$ ipython --no-banner

In [1]: import numpy as np

In [2]: from numpy import linalg as LA

In [3]: np.set_printoptions(precision=2, suppress=True, linewidth=100)

In [4]: tidy = lambda a: np.round(a, 2) + 0

In [5]: E = np.load("block2.npy")

In [6]: E
Out[6]: 
array([[ 22,  13,   5,  17,   2,   2,  -8,  12],
       [ 13,  48, -12,  -2,  -4, -19,   8,  30],
       [  5, -12,  23,  15,  -1,   9, -13, -10],
       [ 17,  -2,  15,  42,   8,   0,  -3,   1],
       [  2,  -4,  -1,   8,  47,   7, -31, -23],
       [  2, -19,   9,   0,   7,  32, -27, -25],
       [ -8,   8, -13,  -3, -31, -27,  62,  27],
       [ 12,  30, -10,   1, -23, -25,  27,  40]])

In [7]: x0 = np.ones(8)

In [8]: for _ in range(5):
   ...:     x0 = E @ x0
   ...:     x0 /= LA.norm(x0)
   ...:     print(round(x0 @ E @ x0, 2))
   ...: 
75.75
96.64
118.53
129.42
132.83

In [9]: tidy(x0)
Out[9]: array([ 0.08,  0.41, -0.16,  0.  , -0.34, -0.38,  0.52,  0.52])

In [10]: tidy(LA.eigvalsh(E)[-1])
Out[10]: np.float64(134.04)

In [11]: O, V = LA.qr(E[:, :1])[0], LA.qr(E[:, 1:])[0]

In [12]: sig = LA.svd(O.T @ V, compute_uv=False)

In [13]: tidy(np.degrees(np.arccos(sig.clip(0, 1))))
Out[13]: array([2.12])

In [14]: tidy(sig)
Out[14]: array([1.])

In [15]: tidy(LA.norm(O @ O.T - V @ V.T, 2))
Out[15]: np.float64(1.0)

In [16]: ev, V = LA.eigh(E)

In [17]: x0 = np.array([0, 4, 1, 5, 1, 3, 0, 1])

In [18]: (np.sign(V[:, -1].round(6)) == np.sign(V[0, -1].round(6))).astype(int)
Out[18]: array([1, 1, 0, 0, 0, 0, 1, 1])

In [19]: np.abs(E).sum(axis=1).max(), tidy(np.abs(ev).max())
Out[19]: (np.int64(179), np.float64(134.04))

In [20]: Lm = LA.cholesky(E)

In [21]: LA.eigvalsh(E).min() > 0
Out[21]: np.True_

In [22]: arr = np.loadtxt("test12.csv", delimiter=",")

In [23]: arr
Out[23]: 
array([[ 0.,  0.,  0.,  0.,  0.,  0.,  0.,  0.,  0.,  0.],
       [-3., -1.,  0.,  0.,  0.,  0.,  0.,  0.,  0.,  0.],
       [ 3.,  0.,  3.,  0.,  0.,  0.,  0.,  0.,  0.,  0.],
       [ 3.,  0., -2.,  2.,  0.,  0.,  0.,  0.,  0.,  0.],
       [ 3., -3., -1., -3.,  1.,  0.,  0.,  0.,  0.,  0.],
       [ 0., -2.,  3.,  3.,  3.,  0.,  0.,  0.,  0.,  0.],
       [ 1., -1., -2., -2.,  2., -2.,  1.,  0.,  0.,  0.],
       [ 1.,  1., -3.,  0., -1.,  3.,  3., -3.,  0.,  0.],
       [-3.,  2.,  2.,  0.,  3., -3.,  0.,  0.,  3.,  0.],
       [ 3.,  2.,  1.,  2.,  0.,  2., -1.,  0.,  1., -2.]])

In [24]: W = np.array([[4, -1, 5, 2],
    ...:     [0, -9, -7, -8],
    ...:     [-4, 2, -2, 5],
    ...:     [-1, 7, 0, -8],
    ...:     [7, 1, -7, 3],
    ...:     [5, -8, 1, 6],
    ...:     [9, -8, 6, -4],
    ...:     [4, 2, -9, -7],
    ...:     [3, 3, 8, -2],
    ...:     [6, -9, 2, -4]])

In [25]: c = np.array([3, 0, 1, 3])

In [26]: act = np.maximum(arr @ W + c, 0)

In [27]: LA.matrix_rank(act)
Out[27]: np.int64(4)

In [28]: (act > 0).mean(axis=0)
Out[28]: array([0.8, 0.7, 0.6, 0.8])

In [29]: basis = np.array([[1, 0, -1], [-3, -3, -1], [-2, -2, 2], [-3, -1, -2]])

In [30]: (act @ basis).round(6).argmax(axis=1)
Out[30]: array([1, 2, 2, 2, 2, 2, 0, 2, 2, 2])

In [31]: W @ basis
Out[31]: 
array([[ -9,  -9,   3],
       [ 65,  49,  11],
       [-21,  -7, -12],
       [  2, -13,  10],
       [  9,   8, -28],
       [  9,  16,  -7],
       [ 33,  16,  19],
       [ 37,  19, -10],
       [-16, -23,  14],
       [ 41,  27,  15]])

In [32]: (arr - arr.T) / 2
Out[32]: 
array([[ 0. ,  1.5, -1.5, -1.5, -1.5,  0. , -0.5, -0.5,  1.5, -1.5],
       [-1.5,  0. ,  0. ,  0. ,  1.5,  1. ,  0.5, -0.5, -1. , -1. ],
       [ 1.5,  0. ,  0. ,  1. ,  0.5, -1.5,  1. ,  1.5, -1. , -0.5],
       [ 1.5,  0. , -1. ,  0. ,  1.5, -1.5,  1. ,  0. ,  0. , -1. ],
       [ 1.5, -1.5, -0.5, -1.5,  0. , -1.5, -1. ,  0.5, -1.5,  0. ],
       [ 0. , -1. ,  1.5,  1.5,  1.5,  0. ,  1. , -1.5,  1.5, -1. ],
       [ 0.5, -0.5, -1. , -1. ,  1. , -1. ,  0. , -1.5,  0. ,  0.5],
       [ 0.5,  0.5, -1.5,  0. , -0.5,  1.5,  1.5,  0. ,  0. ,  0. ],
       [-1.5,  1. ,  1. ,  0. ,  1.5, -1.5,  0. ,  0. ,  0. , -0.5],
       [ 1.5,  1. ,  0.5,  1. ,  0. ,  1. , -0.5,  0. ,  0.5,  0. ]])

In [33]: np.allclose(arr, arr.T)
Out[33]: False

In [34]: tidy(np.abs(LA.eigvals(arr)).max())
Out[34]: np.float64(3.0)

In [35]: tidy(np.sort(np.abs(LA.eigvals(arr))))
Out[35]: array([0., 0., 1., 1., 1., 2., 2., 3., 3., 3.])
